% python3 -q
>>> import numpy as np
>>> np.set_printoptions(precision=2, suppress=True, linewidth=200)
>>> def tidy(a):
...     return np.round(a, 2) + 0
... 
>>> mat = np.loadtxt("dump.csv", delimiter=",")
>>> print(mat)
[[ 2.98 -8.13  2.98]
 [ 2.78 -7.42  2.78]
 [ 2.48 -6.4   2.48]
 [ 2.3  -5.82  2.3 ]
 [ 0.23 -0.39  0.23]
 [ 0.18 -0.29  0.18]
 [-0.21  0.28 -0.21]
 [-0.27  0.34 -0.27]
 [-0.28  0.35 -0.28]
 [-0.35  0.41 -0.35]
 [-0.43  0.44 -0.43]
 [-0.49  0.41 -0.49]
 [-0.49  0.31 -0.49]
 [-0.4   0.16 -0.4 ]
 [-0.37  0.14 -0.37]
 [-0.02  0.   -0.02]
 [ 0.01  0.    0.01]
 [ 0.02  0.    0.02]
 [ 3.86  5.66  3.86]
 [ 8.24 19.65  8.24]
 [ 9.93 26.55  9.93]
 [ 9.98 26.77  9.98]
 [10.25 27.95 10.25]
 [10.88 30.79 10.88]
 [11.82 35.12 11.82]]
>>> print(np.linalg.matrix_rank(mat, rtol=0.1))
2
>>> print(tidy(np.linalg.norm(mat, 2) / np.linalg.norm(mat)))
0.99
>>> left, sigma, vt = np.linalg.svd(mat)
>>> evecs = vt[:(sigma > 1e-8).sum()]
>>> rng = np.random.default_rng(85048)
>>> x = mat[19] + 3 * mat[4] + rng.integers(2) * np.eye(3)[0]
>>> print(tidy(x))
[ 9.93 18.48  8.93]
>>> print(np.allclose(evecs.T @ evecs @ x, x))
False
>>> print(tidy(np.diag(evecs.T @ evecs)))
[0.5 1.  0.5]
>>> W2 = mat[[17, 1]].astype(float)
>>> for _ in range(5):
...     lab = np.linalg.norm(mat[:, None] - W2, axis=-1).argmin(axis=1)
...     W2 = np.array([mat[lab == j].mean(axis=0) for j in range(2)])
... 
>>> print(lab)
[1 1 1 1 1 1 1 1 1 1 1 1 1 1 1 1 1 1 1 0 0 0 0 0 0]
>>> print(np.abs(W2[1] - W2[0]).argmax())
1
>>> print(np.bincount(lab))
[ 6 19]
>>> print(tidy(W2[1] - W2[0]))
[ -9.58 -28.86  -9.58]
>>> lab = mat[:, 2] > np.median(mat[:, 2])
>>> f = mat[lab].mean(axis=0) - mat[~lab].mean(axis=0)
>>> print(lab.astype(int))
[1 1 1 1 1 0 0 0 0 0 0 0 0 0 0 0 0 0 1 1 1 1 1 1 1]
>>> print(((mat - mat.mean(axis=0)) @ f > 0).astype(int))
[0 0 0 0 0 0 0 0 0 0 0 0 0 0 0 0 0 0 1 1 1 1 1 1 1]
>>> arr = np.array([[4.0, 4.0, -1.0], [0.0, 1.0, 2.0], [0.0, 0.0, 1.0]])
>>> # triangular, det is the product of the diagonal
>>> q = arr.astype(float).copy()
>>> for j in range(3):
...     q[:, j] -= q[:, :j] @ (q[:, :j].T @ q[:, j])
...     q[:, j] /= np.linalg.norm(q[:, j])
... 
>>> print(q)
[[1. 0. 0.]
 [0. 1. 0.]
 [0. 0. 1.]]
>>> print(q.T @ q)
[[1. 0. 0.]
 [0. 1. 0.]
 [0. 0. 1.]]
>>> print(arr @ arr)
[[16. 20.  3.]
 [ 0.  1.  4.]
 [ 0.  0.  1.]]
>>> print(tidy(np.sort(np.abs(np.linalg.eigvals(arr)))))
[1. 1. 4.]
>>> print(tidy(np.linalg.det(arr)))
4.0
>>> print((arr + arr.T) / 2)
[[ 4.   2.  -0.5]
 [ 2.   1.   1. ]
 [-0.5  1.   1. ]]
>>> print(tidy(np.linalg.matrix_power(arr, 2)))
[[16. 20.  3.]
 [ 0.  1.  4.]
 [ 0.  0.  1.]]
>>> q, r_ = np.linalg.qr(arr)
>>> print(q)
[[ 1.  0.  0.]
 [-0.  1.  0.]
 [-0. -0.  1.]]
>>> print(r_)
[[ 4.  4. -1.]
 [ 0.  1.  2.]
 [ 0.  0.  1.]]
>>> print(np.abs(np.diag(r_)))
[4. 1. 1.]
>>> ang = np.radians(135)
>>> r_ = np.eye(3)
>>> r_[2, 2] = r_[1, 1] = np.cos(ang)
>>> r_[2, 1], r_[1, 2] = -np.sin(ang), np.sin(ang)
>>> print(tidy(r_))
[[ 1.    0.    0.  ]
 [ 0.   -0.71  0.71]
 [ 0.   -0.71 -0.71]]
>>> B = arr @ r_.T
>>> print(tidy(B))
[[ 4.   -3.54 -2.12]
 [ 0.    0.71 -2.12]
 [ 0.    0.71 -0.71]]
>>> print(tidy(np.linalg.svd(arr, compute_uv=False)), tidy(np.linalg.svd(B, compute_uv=False)))
[5.76 2.4  0.29] [5.76 2.4  0.29]
>>> print(tidy(np.linalg.det(r_)), tidy(np.trace(r_)))
1.0 -0.41
>>> print(np.prod(np.diag(arr)), tidy(np.linalg.det(arr)))
4.0 4.0
>>> print([int(np.linalg.matrix_rank(np.linalg.matrix_power(arr, p))) for p in range(1, 4)])
[3, 3, 3]
>>> print(tidy(np.linalg.matrix_power(arr - np.diag(np.diag(arr)), 3)))
[[0. 0. 0.]
 [0. 0. 0.]
 [0. 0. 0.]]
>>> print(arr @ arr)
[[16. 20.  3.]
 [ 0.  1.  4.]
 [ 0.  0.  1.]]
>>> M = np.load("mat.npy")
>>> print(M)
[[2. 1. 0.]
 [0. 2. 1.]
 [0. 0. 2.]]
>>> B = M[0, 0] * M[1:] - np.outer(M[1:, 0], M[0])
>>> print(B)
[[0. 4. 2.]
 [0. 0. 4.]]
>>> print(M[:, 0] / M[0, 0])
[1. 0. 0.]
>>> B = M / np.sqrt((M ** 2).mean(axis=1, keepdims=True))
>>> print(np.linalg.matrix_rank(B) == np.linalg.matrix_rank(M))
True
>>> print(tidy(B[1]))
[0.   1.55 0.77]
>>> print(tidy(M - M.mean(axis=1, keepdims=True)))
[[ 1.    0.   -1.  ]
 [-1.    1.    0.  ]
 [-0.67 -0.67  1.33]]
>>> print(np.linalg.matrix_rank(M - M.mean(axis=1, keepdims=True)))
2
>>> P = np.triu(np.array([[-3, -3, 1], [-1, -5, -8], [-8, -9, -3]]), 1) + np.eye(3)
>>> B = P @ arr @ np.linalg.inv(P)
>>> print(tidy(np.linalg.det(B)))
4.0
>>> print(np.linalg.matrix_rank(B))
3
>>> print(B)
[[ 4. 13. 94.]
 [ 0.  1.  2.]
 [ 0.  0.  1.]]
>>> f = np.array([-4, 8, 6])
>>> print(np.cross(B[2, :3], B[0, :3]))
[-13.   4.   0.]
>>> print(tidy(np.linalg.eigvals(M).sum().real))
6.0
>>> print(tidy(np.linalg.det(M.T)))
8.0
>>> m1 = np.array([[0, 0, 0, 0], [0, 2, 0, -2], [0, 0, -1, 0], [0, 0, 0, -1]])
>>> # looks like rank 3
>>> print([int(np.linalg.matrix_rank(np.linalg.matrix_power(m1, p))) for p in range(1, 5)])
[3, 3, 3, 3]
>>> print(np.prod(np.diag(m1)), tidy(np.linalg.det(m1)))
0 0.0
>>> print(m1.reshape(-1, 2))
[[ 0  0]
 [ 0  0]
 [ 0  2]
 [ 0 -2]
 [ 0  0]
 [-1  0]
 [ 0  0]
 [ 0 -1]]
>>> print(m1.reshape(2, -1))
[[ 0  0  0  0  0  2  0 -2]
 [ 0  0 -1  0  0  0  0 -1]]
>>> print(m1.ravel(order="F"))
[ 0  0  0  0  0  2  0  0  0  0 -1  0  0 -2  0 -1]
>>> T = m1.reshape(4, 2, -1)
>>> print(T.sum(axis=1))
[[ 0  0]
 [ 0  0]
 [-1  0]
 [ 0 -1]]
>>> print(T[:, 0])
[[0 0]
 [0 2]
 [0 0]
 [0 0]]
>>> print(np.einsum("ihd,jhd->hij", T, T).shape)
(2, 4, 4)
>>> A = np.array([[2, 2, 5],
...     [0, 0, 0],
...     [14, 6, 11],
...     [0, 0, 2],
...     [0, 0, 2],
...     [0, 0, 0],
...     [0, 0, 0],
...     [14, 6, 11],
...     [2, 2, 5],
...     [8, 4, 8],
...     [0, 0, 0],
...     [0, 0, 0],
...     [2, 2, 5],
...     [8, 4, 8],
...     [2, 2, 5],
...     [0, 0, 2],
...     [0, 0, 0],
...     [2, 2, 5]])
>>> B = np.array([[-7, 2], [8, 8], [-6, -6]])
>>> print(A @ B)
[[ -28  -10]
 [   0    0]
 [-116   10]
 [ -12  -12]
 [ -12  -12]
 [   0    0]
 [   0    0]
 [-116   10]
 [ -28  -10]
 [ -72    0]
 [   0    0]
 [   0    0]
 [ -28  -10]
 [ -72    0]
 [ -28  -10]
 [ -12  -12]
 [   0    0]
 [ -28  -10]]
>>> print(np.einsum("ik,kj->ji", A, B))
[[ -28    0 -116  -12  -12    0    0 -116  -28  -72    0    0  -28  -72  -28  -12    0  -28]
 [ -10    0   10  -12  -12    0    0   10  -10    0    0    0  -10    0  -10  -12    0  -10]]
>>> print(B.T @ A.T)
[[ -28    0 -116  -12  -12    0    0 -116  -28  -72    0    0  -28  -72  -28  -12    0  -28]
 [ -10    0   10  -12  -12    0    0   10  -10    0    0    0  -10    0  -10  -12    0  -10]]
>>> print(np.einsum("ik,kj->ij", A, B))
[[ -28  -10]
 [   0    0]
 [-116   10]
 [ -12  -12]
 [ -12  -12]
 [   0    0]
 [   0    0]
 [-116   10]
 [ -28  -10]
 [ -72    0]
 [   0    0]
 [   0    0]
 [ -28  -10]
 [ -72    0]
 [ -28  -10]
 [ -12  -12]
 [   0    0]
 [ -28  -10]]
>>> print(np.linalg.matrix_rank(A @ B))
2
>>> cov = np.cov(A, rowvar=False)
>>> print(cov.shape)
(3, 3)
>>> print(tidy(np.linalg.eigvalsh(cov)[::-1]))
[39.42  1.38  0.05]
>>> print(tidy(np.corrcoef(A[:, 2], A[:, 0])[0, 1]))
0.92
>>> print(np.argwhere(np.triu(np.abs(np.corrcoef(A.T)) > 0.8, 1)))
[[0 1]
 [0 2]
 [1 2]]
